In [1]: import numpy as np

In [2]: from numpy import linalg as LA

In [3]: np.set_printoptions(precision=2, suppress=True, linewidth=140)

In [4]: F = np.array([[2, 0, 0, 2, 0],
   ...:     [1, 1, 1, 1, 2],
   ...:     [2, 2, 0, 2, 1],
   ...:     [2, 2, 2, 2, 1],
   ...:     [1, 0, 1, 0, 1]])

In [5]: F
Out[5]: 
array([[2, 0, 0, 2, 0],
       [1, 1, 1, 1, 2],
       [2, 2, 0, 2, 1],
       [2, 2, 2, 2, 1],
       [1, 0, 1, 0, 1]])

In [6]: w1 = np.array([[-4, -3, 1, -3],
   ...:     [4, -5, 5, -5],
   ...:     [5, 3, -3, 4],
   ...:     [0, -3, -5, 5],
   ...:     [-1, 1, 1, -1]])

In [7]: coef = np.array([0, 0, 2, 0])

In [8]: hid = np.maximum(F @ w1 + coef, 0)

In [9]: LA.matrix_rank(hid)
Out[9]: np.int64(4)

In [10]: hid
Out[10]: 
array([[0, 0, 0, 4],
       [3, 0, 2, 0],
       [0, 0, 5, 0],
       [9, 0, 0, 1],
       [0, 1, 1, 0]])

In [11]: Z = np.array([[3, 1, 3], [-2, -2, -3], [-3, -3, 0], [3, 1, -1]])

In [12]: w1 @ Z
Out[12]: 
array([[-18,  -4,   0],
       [ -8,  -6,  32],
       [ 30,  12,   2],
       [ 36,  26,   4],
       [-11,  -7,  -5]])

In [13]: hid @ Z
Out[13]: 
array([[ 12,   4,  -4],
       [  3,  -3,   9],
       [-15, -15,   0],
       [ 30,  10,  26],
       [ -5,  -5,  -3]])

In [14]: ang = np.radians(90)

In [15]: r_ = np.eye(4)

In [16]: r_[2, 2] = r_[1, 1] = np.cos(ang)

In [17]: r_[2, 1], r_[1, 2] = -np.sin(ang), np.sin(ang)

In [18]: r_.round(2) + 0
Out[18]: 
array([[ 1.,  0.,  0.,  0.],
       [ 0.,  0.,  1.,  0.],
       [ 0., -1.,  0.,  0.],
       [ 0.,  0.,  0.,  1.]])

In [19]: Y = hid @ r_.T

In [20]: LA.svd(hid, compute_uv=False), LA.svd(Y, compute_uv=False)
Out[20]: (array([9.57, 5.43, 3.98, 0.98]), array([9.57, 5.43, 3.98, 0.98]))

In [21]: Y.round(2) + 0
Out[21]: 
array([[ 0.,  0.,  0.,  4.],
       [ 3.,  2.,  0.,  0.],
       [ 0.,  5.,  0.,  0.],
       [ 9.,  0.,  0.,  1.],
       [ 0.,  1., -1.,  0.]])

In [22]: f = np.array([0, -3])

In [23]: np.cross(F[2, :3], F[3, :3])
Out[23]: array([ 4, -4,  0])

In [24]: Y = F[0, 0] * F[1:] - np.outer(F[1:, 0], F[0])

In [25]: Y
Out[25]: 
array([[ 0,  2,  2,  0,  4],
       [ 0,  4,  0,  0,  2],
       [ 0,  4,  4,  0,  2],
       [ 0,  0,  2, -2,  2]])

In [26]: F[:, 0] / F[0, 0]
Out[26]: array([1. , 0.5, 1. , 1. , 0.5])
